$ ipython --no-banner

In [1]: import numpy as np

In [2]: np.set_printoptions(precision=1, suppress=True, linewidth=160, legacy="1.25")

In [3]: K = np.loadtxt("sample14.csv", delimiter=",")

In [4]: K
Out[4]: 
array([[ 0.,  5.,  0.,  2.,  3.,  5., -1.,  2., -3.],
       [-5.,  0., -3.,  1., -4., -5.,  0., -3.,  4.],
       [ 0.,  3.,  0., -2., -1.,  1.,  0.,  1.,  1.],
       [-2., -1.,  2.,  0., -2., -1.,  3.,  2.,  1.],
       [-3.,  4.,  1.,  2.,  0.,  1., -2.,  4., -4.],
       [-5.,  5., -1.,  1., -1.,  0.,  5.,  0.,  2.],
       [ 1.,  0.,  0., -3.,  2., -5.,  0.,  1.,  1.],
       [-2.,  3., -1., -2., -4.,  0., -1.,  0., -3.],
       [ 3., -4., -1., -1.,  4., -2., -1.,  3.,  0.]])

In [5]: round(float(np.linalg.det(K)), 1)
Out[5]: 0.0

In [6]: np.linalg.matrix_power(K, 2)
Out[6]: 
array([[ -77.,   53.,  -12.,   18.,  -51.,  -13.,   26.,   -9.,   13.],
       [  53., -101.,    2.,  -15.,   19.,  -41.,  -10.,  -15.,   28.],
       [ -12.,    2.,  -17.,   -1.,   -9.,  -16.,   -1.,  -14.,   13.],
       [  18.,  -15.,   -1.,  -28.,   -1.,  -22.,   -2.,   -1.,    7.],
       [ -51.,   19.,   -9.,   -1.,  -67.,  -18.,   14.,  -27.,   16.],
       [ -13.,  -41.,  -16.,  -22.,  -18.,  -82.,    8.,  -17.,   44.],
       [  26.,  -10.,   -1.,   -2.,   14.,    8.,  -41.,    7.,  -27.],
       [  -9.,  -15.,  -14.,   -1.,  -27.,  -17.,    7.,  -44.,   30.],
       [  13.,   28.,   13.,    7.,   16.,   44.,  -27.,   30.,  -57.]])

In [7]: np.trace(K)
Out[7]: 0.0

In [8]: np.allclose(K @ K.T, K.T @ K)
Out[8]: True

In [9]: np.allclose(K, K.T)
Out[9]: False

In [10]: np.round(np.sort(np.abs(np.linalg.eigvals(K))), 1) + 0
Out[10]: array([ 0. ,  2.3,  2.3,  5.2,  5.2,  6.8,  6.8, 13.4, 13.4])

In [11]: x = np.array([-3, 1, -2, 3, 1, -5, -2, 2, 1])

In [12]: K @ np.ones(9)
Out[12]: array([ 13., -15.,   3.,   2.,   3.,   6.,  -3., -10.,   1.])

In [13]: (K * x).sum(axis=1)
Out[13]: array([-8., 43., -6.,  3., 20., 16., 18.,  0.,  8.])

In [14]: np.linalg.norm(K @ x) <= np.linalg.norm(K, 2) * np.linalg.norm(x) + 1e-9
Out[14]: True

In [15]: def softmax(z):
    ...:     e = np.exp(z - z.max(axis=-1, keepdims=True))
    ...:     return e / e.sum(axis=-1, keepdims=True)
    ...: 

In [16]: softmax(K).sum(axis=1)
Out[16]: array([1., 1., 1., 1., 1., 1., 1., 1., 1.])

In [17]: np.round(softmax(K[0]), 1) + 0
Out[17]: array([0. , 0.4, 0. , 0. , 0.1, 0.4, 0. , 0. , 0. ])

In [18]: np.round(softmax(K[0] + 2), 1) + 0
Out[18]: array([0. , 0.4, 0. , 0. , 0.1, 0.4, 0. , 0. , 0. ])

In [19]: scores = K @ K.T / np.sqrt(9)

In [20]: np.round(softmax(scores)[0] @ K, 1) + 0
Out[20]: array([ 0.,  5.,  0.,  2.,  3.,  5., -1.,  2., -3.])

In [21]: softmax(scores).round(6).argmax(axis=1)
Out[21]: array([0, 1, 2, 3, 4, 5, 6, 7, 8])

In [22]: np.round(softmax(scores), 1) + 0
Out[22]: 
array([[1. , 0. , 0. , 0. , 0. , 0. , 0. , 0. , 0. ],
       [0. , 1. , 0. , 0. , 0. , 0. , 0. , 0. , 0. ],
       [0.1, 0. , 0.4, 0. , 0. , 0.3, 0. , 0.2, 0. ],
       [0. , 0. , 0. , 0.9, 0. , 0.1, 0. , 0. , 0. ],
       [0. , 0. , 0. , 0. , 1. , 0. , 0. , 0. , 0. ],
       [0. , 0. , 0. , 0. , 0. , 1. , 0. , 0. , 0. ],
       [0. , 0. , 0. , 0. , 0. , 0. , 1. , 0. , 0. ],
       [0. , 0. , 0. , 0. , 0. , 0. , 0. , 1. , 0. ],
       [0. , 0. , 0. , 0. , 0. , 0. , 0. , 0. , 1. ]])

In [23]: K.mean(axis=0)
Out[23]: array([-1.4,  1.7, -0.3, -0.2, -0.3, -0.7,  0.3,  1.1, -0.1])

In [24]: np.linalg.matrix_rank(K)
Out[24]: 8

In [25]: round(np.linalg.norm(K), 1)
Out[25]: 22.7

In [26]: K.sum(axis=0)
Out[26]: array([-13.,  15.,  -3.,  -2.,  -3.,  -6.,   3.,  10.,  -1.])

In [27]: K - K[0]
Out[27]: 
array([[  0.,   0.,   0.,   0.,   0.,   0.,   0.,   0.,   0.],
       [ -5.,  -5.,  -3.,  -1.,  -7., -10.,   1.,  -5.,   7.],
       [  0.,  -2.,   0.,  -4.,  -4.,  -4.,   1.,  -1.,   4.],
       [ -2.,  -6.,   2.,  -2.,  -5.,  -6.,   4.,   0.,   4.],
       [ -3.,  -1.,   1.,   0.,  -3.,  -4.,  -1.,   2.,  -1.],
       [ -5.,   0.,  -1.,  -1.,  -4.,  -5.,   6.,  -2.,   5.],
       [  1.,  -5.,   0.,  -5.,  -1., -10.,   1.,  -1.,   4.],
       [ -2.,  -2.,  -1.,  -4.,  -7.,  -5.,   0.,  -2.,   0.],
       [  3.,  -9.,  -1.,  -3.,   1.,  -7.,   0.,   1.,   3.]])

In [28]: K.shape
Out[28]: (9, 9)

In [29]: np.argsort(-np.linalg.norm(K, axis=0).round(6), kind="stable")[:3]
Out[29]: array([1, 5, 0])

In [30]: np.linalg.matrix_rank(K, rtol=0.1)
Out[30]: 8

In [31]: np.linalg.cond(K) > 100
Out[31]: True

In [32]: data = np.loadtxt("block19.csv", delimiter=",")

In [33]: data.round(1) + 0
Out[33]: 
array([[-0.1, -1. ,  0. , -0.2],
       [ 0.6,  0. , -0.6, -0.6],
       [-0.5,  0.2,  0.3, -0.8],
       [-0.6,  0. , -0.8,  0.2]])

In [34]: Q, vecs = np.linalg.qr(data[:, :1])[0], np.linalg.qr(data[:, 1:])[0]

In [35]: s = np.linalg.svd(Q.T @ vecs, compute_uv=False)

In [36]: s.round(1) + 0
Out[36]: array([0.])

In [37]: (s > 0.9).sum()
Out[37]: 0

In [38]: rng = np.random.default_rng(93)

In [39]: idx = rng.permutation(4)

In [40]: B = data[:, idx] * rng.choice([-1, 1], 4)

In [41]: B.round(1) + 0
Out[41]: 
array([[-0.2,  1. ,  0.1,  0. ],
       [-0.6,  0. , -0.6,  0.6],
       [-0.8, -0.2,  0.5, -0.3],
       [ 0.2,  0. ,  0.6,  0.8]])

In [42]: Uu, _, vt = np.linalg.svd(data.T @ B)

In [43]: idx
Out[43]: array([3, 1, 0, 2])

In [44]: np.round(np.linalg.lstsq(data, B)[0], 1) + 0
Out[44]: 
array([[ 0.,  0., -1.,  0.],
       [ 0., -1.,  0.,  0.],
       [ 0.,  0.,  0., -1.],
       [ 1.,  0.,  0.,  0.]])

In [45]: Q, vecs = np.linalg.qr(B[:, :3])[0], np.linalg.qr(B[:, 3:])[0]

In [46]: s = np.linalg.svd(Q.T @ vecs, compute_uv=False)

In [47]: s.round(1) + 0
Out[47]: array([0.])

In [48]: (s > 0.9).sum()
Out[48]: 0

In [49]: np.round(np.linalg.norm(Q @ Q.T - vecs @ vecs.T, 2), 1)
Out[49]: 1.0

In [50]: np.round(np.linalg.pinv(data), 1) + 0
Out[50]: 
array([[-0.1,  0.6, -0.5, -0.6],
       [-1. ,  0. ,  0.2,  0. ],
       [ 0. , -0.6,  0.3, -0.8],
       [-0.2, -0.6, -0.8,  0.2]])

In [51]: np.round(data @ data.T, 1) + 0
Out[51]: 
array([[1., 0., 0., 0.],
       [0., 1., 0., 0.],
       [0., 0., 1., 0.],
       [0., 0., 0., 1.]])

In [52]: np.sort(np.abs(np.linalg.eigvals(data)))
Out[52]: array([1., 1., 1., 1.])

In [53]: np.allclose(data @ data.T, data.T @ data)
Out[53]: True

In [54]: np.allclose(data, data.T)
Out[54]: False

In [55]: np.round((data + data.T) / 2, 1) + 0
Out[55]: 
array([[-0.1, -0.2, -0.3, -0.4],
       [-0.2,  0. , -0.2, -0.3],
       [-0.3, -0.2,  0.3, -0.8],
       [-0.4, -0.3, -0.8,  0.2]])

In [56]: J = np.load("m.npy")

In [57]: J
Out[57]: 
array([[ 18,   3,   1,  -4,   3],
       [  3, -10, -12,  -1, -16],
       [  1, -12,   8,   2,   1],
       [ -4,  -1,   2, -10,   4],
       [  3, -16,   1,   4,  16]])

In [58]: evals, vecs = np.linalg.eigh(J)

In [59]: x = np.array([2, 6, -9, 7, 9])

In [60]: (np.sign(vecs[:, -1].round(6)) == np.sign(vecs[0, -1].round(6))).astype(int)
Out[60]: array([1, 0, 1, 1, 1])

In [61]: evals, vecs = np.linalg.eigh(J)

In [62]: np.abs(vecs[:, -1]).round(6).argmax()
Out[62]: 4

In [63]: evals
Out[63]: array([-22.1, -10.8,   9.3,  19. ,  26.6])

In [64]: vecs @ np.diag(evals) @ vecs.T
Out[64]: 
array([[ 18.,   3.,   1.,  -4.,   3.],
       [  3., -10., -12.,  -1., -16.],
       [  1., -12.,   8.,   2.,   1.],
       [ -4.,  -1.,   2., -10.,   4.],
       [  3., -16.,   1.,   4.,  16.]])

In [65]: np.round(vecs.T @ vecs, 1) + 0
Out[65]: 
array([[1., 0., 0., 0., 0.],
       [0., 1., 0., 0., 0.],
       [0., 0., 1., 0., 0.],
       [0., 0., 0., 1., 0.],
       [0., 0., 0., 0., 1.]])

In [66]: np.linalg.svd(J, compute_uv=False)
Out[66]: array([26.6, 22.1, 19. , 10.8,  9.3])

In [67]: (evals > 1e-8).sum(), (evals < -1e-8).sum()
Out[67]: (3, 2)

In [68]: np.linalg.eigvalsh(J @ J)
Out[68]: array([ 86.9, 117.2, 359.2, 486.6, 708.1])

In [69]: np.linalg.eigvalsh(J + -2 * np.eye(5))
Out[69]: array([-24.1, -12.8,   7.3,  17. ,  24.6])

In [70]: np.round(vecs.T @ J @ vecs, 1) + 0
Out[70]: 
array([[-22.1,   0. ,   0. ,   0. ,   0. ],
       [  0. , -10.8,   0. ,   0. ,   0. ],
       [  0. ,   0. ,   9.3,   0. ,   0. ],
       [  0. ,   0. ,   0. ,  19. ,   0. ],
       [  0. ,   0. ,   0. ,   0. ,  26.6]])

In [71]: Q = J.astype(float).copy()

In [72]: for j in range(5):
    ...:     Q[:, j] -= Q[:, :j] @ (Q[:, :j].T @ Q[:, j])
    ...:     Q[:, j] /= np.linalg.norm(Q[:, j])
    ...: 

In [73]: Q.round(1) + 0
Out[73]: 
array([[ 1. ,  0.2,  0.1, -0.2,  0. ],
       [ 0.2, -0.4, -0.8, -0.2, -0.3],
       [ 0.1, -0.5,  0.6,  0. , -0.6],
       [-0.2, -0.1,  0.1, -1. ,  0.2],
       [ 0.2, -0.7,  0.1,  0.1,  0.7]])

In [74]: np.round(Q.T @ Q, 1) + 0
Out[74]: 
array([[1., 0., 0., 0., 0.],
       [0., 1., 0., 0., 0.],
       [0., 0., 1., 0., 0.],
       [0., 0., 0., 1., 0.],
       [0., 0., 0., 0., 1.]])

In [75]: np.round(Q.T @ J, 1) + 0
Out[75]: 
array([[18.9, -1.7, -0.8, -1.1,  2.1],
       [ 0. , 22.5,  0.3, -3.6, -4.4],
       [ 0. ,  0. , 14.6,  0.6, 15.8],
       [ 0. ,  0. ,  0. , 11.1,  0.7],
       [ 0. ,  0. ,  0. ,  0. , 16.3]])

In [76]: np.poly(Q)
Out[76]: array([ 1. , -0.8, -1.8,  1.8,  0.8, -1. ])

In [77]: round(float(np.einsum("ij,ji->", Q, Q)), 1)
Out[77]: 4.2

In [78]: round(float(np.einsum("ii->", Q)), 1)
Out[78]: 0.8

In [79]: np.linalg.eigvals(Q)
Out[79]: array([ 1. +0.j ,  0.9+0.4j,  0.9-0.4j, -1. +0.1j, -1. -0.1j])

In [80]: round(np.linalg.eigvals(Q).sum().real, 1)
Out[80]: 0.8

In [81]: round(np.linalg.det(Q.T), 1)
Out[81]: 1.0

In [82]: round(np.linalg.det(Q[::-1]), 1)
Out[82]: 1.0

In [83]: np.round(np.kron(np.eye(2, dtype=int), Q), 1) + 0
Out[83]: 
array([[ 1. ,  0.2,  0.1, -0.2,  0. ,  0. ,  0. ,  0. ,  0. ,  0. ],
       [ 0.2, -0.4, -0.8, -0.2, -0.3,  0. ,  0. ,  0. ,  0. ,  0. ],
       [ 0.1, -0.5,  0.6,  0. , -0.6,  0. ,  0. ,  0. ,  0. ,  0. ],
       [-0.2, -0.1,  0.1, -1. ,  0.2,  0. ,  0. ,  0. ,  0. ,  0. ],
       [ 0.2, -0.7,  0.1,  0.1,  0.7,  0. ,  0. ,  0. ,  0. ,  0. ],
       [ 0. ,  0. ,  0. ,  0. ,  0. ,  1. ,  0.2,  0.1, -0.2,  0. ],
       [ 0. ,  0. ,  0. ,  0. ,  0. ,  0.2, -0.4, -0.8, -0.2, -0.3],
       [ 0. ,  0. ,  0. ,  0. ,  0. ,  0.1, -0.5,  0.6,  0. , -0.6],
       [ 0. ,  0. ,  0. ,  0. ,  0. , -0.2, -0.1,  0.1, -1. ,  0.2],
       [ 0. ,  0. ,  0. ,  0. ,  0. ,  0.2, -0.7,  0.1,  0.1,  0.7]])

In [84]: mat = np.load("layer3.npy")

In [85]: mat
Out[85]: 
array([[5., 1., 1., 1., 1., 1., 1., 1., 1., 1.],
       [1., 5., 1., 1., 1., 1., 1., 1., 1., 1.],
       [1., 1., 5., 1., 1., 1., 1., 1., 1., 1.],
       [1., 1., 1., 5., 1., 1., 1., 1., 1., 1.],
       [1., 1., 1., 1., 5., 1., 1., 1., 1., 1.],
       [1., 1., 1., 1., 1., 5., 1., 1., 1., 1.],
       [1., 1., 1., 1., 1., 1., 5., 1., 1., 1.],
       [1., 1., 1., 1., 1., 1., 1., 5., 1., 1.],
       [1., 1., 1., 1., 1., 1., 1., 1., 5., 1.],
       [1., 1., 1., 1., 1., 1., 1., 1., 1., 5.]])

In [86]: np.fft.fft(mat[0])
Out[86]: array([14.+0.j,  4.+0.j,  4.+0.j,  4.+0.j,  4.+0.j,  4.+0.j,  4.+0.j,  4.+0.j,  4.+0.j,  4.+0.j])

In [87]: np.allclose(mat @ mat.T, mat.T @ mat)
Out[87]: True

In [88]: np.sort(np.abs(np.fft.fft(mat[0]))), np.sort(np.linalg.svd(mat, compute_uv=False))
Out[88]: 
(array([ 4.,  4.,  4.,  4.,  4.,  4.,  4.,  4.,  4., 14.]),
 array([ 4.,  4.,  4.,  4.,  4.,  4.,  4.,  4.,  4., 14.]))

In [89]: mat @ (-1.0) ** np.arange(10)
Out[89]: array([ 4., -4.,  4., -4.,  4., -4.,  4., -4.,  4., -4.])
